In [1]: import numpy as np

In [2]: from numpy import linalg as LA

In [3]: np.set_printoptions(precision=2, suppress=True, linewidth=160)

In [4]: M2 = np.array([[8, 4, 5], [0, 9, 7], [6, 3, 2]])

In [5]: W2 = np.array([[3]])

In [6]: mat = np.block([[M2, np.array([[3], [2], [2]])], [np.zeros((1, 3)), W2]])

In [7]: print(mat)
[[8. 4. 5. 3.]
 [0. 9. 7. 2.]
 [6. 3. 2. 2.]
 [0. 0. 0. 3.]]

In [8]: Q, evecs = LA.qr(mat[:, :3])[0], LA.qr(mat[:, 3:])[0]

In [9]: sig = LA.svd(Q.T @ evecs, compute_uv=False)

In [10]: print(np.degrees(np.arccos(sig.clip(0, 1))))
[36.04]

In [11]: print(sig)
[0.81]

In [12]: M2 = np.array([[1], [-1]])

In [13]: W2 = np.array([[2, -1, 0, -1]])

In [14]: F = M2 @ W2

In [15]: print(F)
[[ 2 -1  0 -1]
 [-2  1  0  1]]

In [16]: rng = np.random.default_rng(747)

In [17]: M2 = F + rng.integers(-2, 3, (2, 1)) @ rng.integers(-2, 3, (1, 4))

In [18]: print(M2)
[[ 4 -1  4 -5]
 [-3  1 -2  3]]

In [19]: print(np.abs(M2 - F).sum(axis=1))
[10  5]

In [20]: print(LA.matrix_rank(M2 - F, tol=1e-8))
1

In [21]: print(M2 - F)
[[ 2  0  4 -4]
 [-1  0 -2  2]]

In [22]: Uu, sig, vt = LA.svd(F)

In [23]: evecs = vt[:(sig > 1e-8).sum()]

In [24]: x0 = F[1] + 2 * F[0] + rng.integers(2) * np.eye(4)[0]

In [25]: print(x0)
[ 2. -1.  0. -1.]

In [26]: print(np.diag(evecs.T @ evecs))
[0.67 0.17 0.   0.17]

In [27]: print(LA.matrix_rank(np.vstack([F, x0])))
1

In [28]: print(evecs.T @ evecs)
[[ 0.67 -0.33  0.   -0.33]
 [-0.33  0.17  0.    0.17]
 [ 0.    0.    0.    0.  ]
 [-0.33  0.17  0.    0.17]]

In [29]: print(np.allclose(evecs.T @ evecs @ x0, x0))
True

In [30]: def softmax(z):
    ...:     e = np.exp(z - z.max(axis=-1, keepdims=True))
    ...:     return e / e.sum(axis=-1, keepdims=True)
    ...: 

In [31]: print(softmax(F).sum(axis=1))
[1. 1.]

In [32]: print(np.round(softmax(10 * F[1]), 2) + 0)
[0.  0.5 0.  0.5]

In [33]: print(softmax(F[1] + -1))
[0.02 0.41 0.15 0.41]

In [34]: S = F @ F.T / np.sqrt(4)

In [35]: print(softmax(S)[1] @ F)
[-1.99  1.    0.    1.  ]

In [36]: print(np.round(softmax(S + np.triu(np.full(S.shape, -np.inf), 1)), 2) + 0)
[[1. 0.]
 [0. 1.]]

In [37]: print(np.allclose(F[:-1].T @ LA.lstsq(F[:-1].T, F[-1])[0], F[-1]))
True

In [38]: M2 = np.array([[-1, -2], [1, -1], [1, 1], [2, -2]])

In [39]: print(M2.T @ F.T)
[[-5  5]
 [-1  1]]

In [40]: print(F @ M2)
[[-5 -1]
 [ 5  1]]

In [41]: m1 = np.array([[3.12, 4.23, -1.06],
    ...:     [14.41, 3.57, 9.31],
    ...:     [16.66, 4.9, 9.47],
    ...:     [-13.05, -2.17, -10.07],
    ...:     [-3.72, 1.24, -3.89],
    ...:     [1.35, 0.96, 2.16],
    ...:     [-9.68, -1.04, -8.75],
    ...:     [-9.18, -2.78, -5.48],
    ...:     [13.9, 4.84, 8.04],
    ...:     [2.2, 0.0, 1.49],
    ...:     [-10.12, -3.46, -5.47],
    ...:     [-6.35, -2.54, -5.08],
    ...:     [-17.76, -3.27, -12.15]])

In [42]: print(m1)
[[  3.12   4.23  -1.06]
 [ 14.41   3.57   9.31]
 [ 16.66   4.9    9.47]
 [-13.05  -2.17 -10.07]
 [ -3.72   1.24  -3.89]
 [  1.35   0.96   2.16]
 [ -9.68  -1.04  -8.75]
 [ -9.18  -2.78  -5.48]
 [ 13.9    4.84   8.04]
 [  2.2    0.     1.49]
 [-10.12  -3.46  -5.47]
 [ -6.35  -2.54  -5.08]
 [-17.76  -3.27 -12.15]]

In [43]: gram = np.cov(m1, rowvar=False)

In [44]: print(LA.eigvalsh(gram)[::-1])
[184.53   2.76   0.3 ]

In [45]: print(round(np.corrcoef(m1[:, 1], m1[:, 0])[0, 1], 2))
0.92

In [46]: print(np.argwhere(np.triu(np.abs(np.corrcoef(m1.T)) > 0.8, 1)))
[[0 1]
 [0 2]
 [1 2]]

In [47]: print(gram.shape)
(3, 3)

In [48]: print(gram)
[[124.13  32.47  80.06]
 [ 32.47  10.14  19.71]
 [ 80.06  19.71  53.33]]

In [49]: print(np.polyfit(m1[:, 1], m1[:, 0], 1))
[ 3.2  -2.51]

In [50]: print(m1.std(axis=0))
[10.7   3.06  7.02]

In [51]: x0 = np.array([5, 0, 9])

In [52]: rhs = m1 @ x0

In [53]: print(np.round(LA.solve(m1.T @ m1, m1.T @ rhs), 2) + 0)
[5. 0. 9.]

In [54]: print(np.round(LA.pinv(m1) @ m1, 2) + 0)
[[1. 0. 0.]
 [0. 1. 0.]
 [0. 0. 1.]]

In [55]: rhs = rhs + 0.02 * rng.normal(size=13)

In [56]: print(rhs)
[   6.07  155.83  168.51 -155.89  -53.62   26.2  -127.17  -95.22  141.81   24.41  -99.79  -77.47 -198.18]

In [57]: b, *_ = LA.lstsq(m1, rhs)

In [58]: print(np.round(LA.norm(rhs - m1 @ b), 2))
0.06

In [59]: print([round(float(LA.norm(LA.solve(m1.T @ m1 + lam * np.eye(3), m1.T @ rhs))), 2) for lam in (0, 1, 10, 100)])
[10.3, 10.12, 9.62, 8.67]

In [60]: print(np.round(m1.T @ (rhs - m1 @ b), 2) + 0)
[0. 0. 0.]

In [61]: T = np.stack([m1, 5 * m1, m1[::-1]])

In [62]: print(np.einsum("bij,cij->bc", T, T))
[[ 2313.74 11568.68 -1007.01]
 [11568.68 57843.4  -5035.06]
 [-1007.01 -5035.06  2313.74]]

In [63]: print((T @ m1.T).shape)
(3, 13, 13)

In [64]: W0 = np.array([[-7, -1, 9, -8], [2, 5, -5, -8], [6, 4, -3, 4], [-8, 7, -8, -8]])

In [65]: W0[-1] = W0[0] + 4 * W0[1]

In [66]: print(W0)
[[ -7  -1   9  -8]
 [  2   5  -5  -8]
 [  6   4  -3   4]
 [  1  19 -11 -40]]

In [67]: x0 = np.array([0, 1, 1, 2])

In [68]: print(np.sign((W0 @ x0).round(6)))
[-1 -1  1 -1]

In [69]: print(np.einsum("ij,j->i", W0, x0))
[ -8 -16   9 -72]

In [70]: print(W0 @ np.eye(4)[2])
[  9.  -5.  -3. -11.]

In [71]: print(W0 * x0)
[[  0  -1   9 -16]
 [  0   5  -5 -16]
 [  0   4  -3   8]
 [  0  19 -11 -80]]

In [72]: print((W0 @ x0).argmax())
2

In [73]: W0.inv()
AttributeError: 'numpy.ndarray' object has no attribute 'inv'


In [74]: print(round(float(np.abs(LA.eigvals(W0)).max()), 2))
34.23

In [75]: print(np.allclose(W0 @ W0.T, W0.T @ W0))
False

In [76]: LA.determinant(W0)
AttributeError: module 'numpy.linalg' has no attribute 'determinant'


In [77]: print((W0 - W0.T) / 2)
[[  0.   -1.5   1.5  -4.5]
 [  1.5   0.   -4.5 -13.5]
 [ -1.5   4.5   0.    7.5]
 [  4.5  13.5  -7.5   0. ]]

In [78]: print(W0 @ W0)
[[  93 -114    3  420]
 [ -42 -149   96  244]
 [ -48   78   -1 -252]
 [ -75 -710  387 1396]]

In [79]: print((W0 + W0.T) / 2)
[[ -7.    0.5   7.5  -3.5]
 [  0.5   5.   -0.5   5.5]
 [  7.5  -0.5  -3.   -3.5]
 [ -3.5   5.5  -3.5 -40. ]]

In [80]: print(np.trace(W0))
-45

In [81]: M2 = W0[0, 0] * W0[1:] - np.outer(W0[1:, 0], W0[0])

In [82]: print(M2)
[[   0  -33   17   72]
 [   0  -22  -33   20]
 [   0 -132   68  288]]

In [83]: print(W0[:, 0] / W0[0, 0])
[ 1.   -0.29 -0.86 -0.14]

In [84]: print(np.flatnonzero(~M2.round(6).any(axis=1)))
[]

In [85]: X = np.array([[-1, -1, 3, 1], [2, 0, 2, 1], [-1, -2, -2, 1]])

In [86]: X[1] = X[2]

In [87]: print(X)
[[-1 -1  3  1]
 [-1 -2 -2  1]
 [-1 -2 -2  1]]

In [88]: print(np.allclose(X[:-1].T @ LA.lstsq(X[:-1].T, X[-1])[0], X[-1]))
True

In [89]: LA.inv(X)
LinAlgError: Last 2 dimensions of the array must be square


In [90]: Uu, sig, vt = LA.svd(X)

In [91]: print(sig.round(2) + 0)
[4.57 3.33 0.  ]

In [92]: M2 = Uu[:, :2] @ np.diag(sig[:2]) @ vt[:2]

In [93]: print(M2)
[[-1. -1.  3.  1.]
 [-1. -2. -2.  1.]
 [-1. -2. -2.  1.]]

In [94]: print(LA.matrix_rank(M2))
2

In [95]: print(np.round(LA.norm(X - M2, 2), 2), round(float(sig[2]), 2))
0.0 0.0

In [96]: print(LA.matrix_rank(X, rtol=0.05))
2

In [97]: print(np.round(LA.norm(X - M2) / LA.norm(X), 2))
0.0

In [98]: print(round(float(np.abs(X - M2).max()), 2))
0.0

In [99]: M2 = np.array([[-5, -4, 2], [4, -3, 4], [3, 4, 5], [-1, 1, -4]])

In [100]: print(M2.T @ X.T)
[[  9 -10 -10]
 [ 20   3   3]
 [  5 -24 -24]]

In [101]: print(np.einsum("ik,kj->ij", X, M2))
[[  9  20   5]
 [-10   3 -24]
 [-10   3 -24]]

In [102]: np.einsum("ij,ij->", X, M2)
ValueError: operands could not be broadcast together with remapped shapes [original->remapped]: (3,4)->(3,4) (4,3)->(4,3) 


In [103]: print(np.einsum("ij,ij->i", X, X))
[12 10 10]

In [104]: print(np.einsum("ij->j", X))
[-3 -5 -1  3]

In [105]: print(np.vstack([X, M2.T]).shape)
(6, 4)

In [106]: print(X @ M2)
[[  9  20   5]
 [-10   3 -24]
 [-10   3 -24]]

In [107]: A = np.array([[1.2, 0.9, 12.0, -0.5],
     ...:     [0.5, -2.3, 10.0, 0.4],
     ...:     [-0.8, 0.5, 4.0, 0.5]])

In [108]: print(A)
[[ 1.2  0.9 12.  -0.5]
 [ 0.5 -2.3 10.   0.4]
 [-0.8  0.5  4.   0.5]]

In [109]: # column 2 is much longer than the rest

In [110]: M2 = A / np.sqrt((A ** 2).mean(axis=1, keepdims=True))

In [111]: print(A - A.mean(axis=1, keepdims=True))
[[-2.2  -2.5   8.6  -3.9 ]
 [-1.65 -4.45  7.85 -1.75]
 [-1.85 -0.55  2.95 -0.55]]

In [112]: data = np.loadtxt("arr.csv", delimiter=",")

In [113]: print(data)
[[-14.49  -7.14   5.62]
 [-13.56  -6.61   5.37]
 [ -8.82  -3.97   4.04]
 [ -4.28  -1.55   2.51]
 [ -0.15   0.28   0.38]
 [ -0.08   0.29   0.31]
 [  0.12   0.17  -0.1 ]
 [  0.04   0.04  -0.11]
 [  0.02   0.02  -0.09]
 [  0.     0.     0.02]
 [  1.24   1.04   1.24]
 [  1.57   1.32   1.44]
 [  1.85   1.54   1.59]
 [ 16.03  12.29   6.37]
 [ 26.18  19.75   8.77]
 [ 27.29  20.57   9.01]]

In [114]: cen = (data - data.mean(axis=0)) / data.std(axis=0)

In [115]: print(cen.std(axis=0))
[1. 1. 1.]

In [116]: print(np.argwhere(np.abs(cen) > 2))
[[14  0]
 [14  1]
 [15  0]
 [15  1]]

In [117]: b = LA.lstsq(np.delete(cen, 1, axis=1), cen[:, 1])[0]

In [118]: print(round(float(1 - np.var(cen[:, 1] - np.delete(cen, 1, axis=1) @ b)), 2))
1.0

In [119]: print(np.abs(b).argmax())
0

In [120]: print(b)
[0.92 0.14]
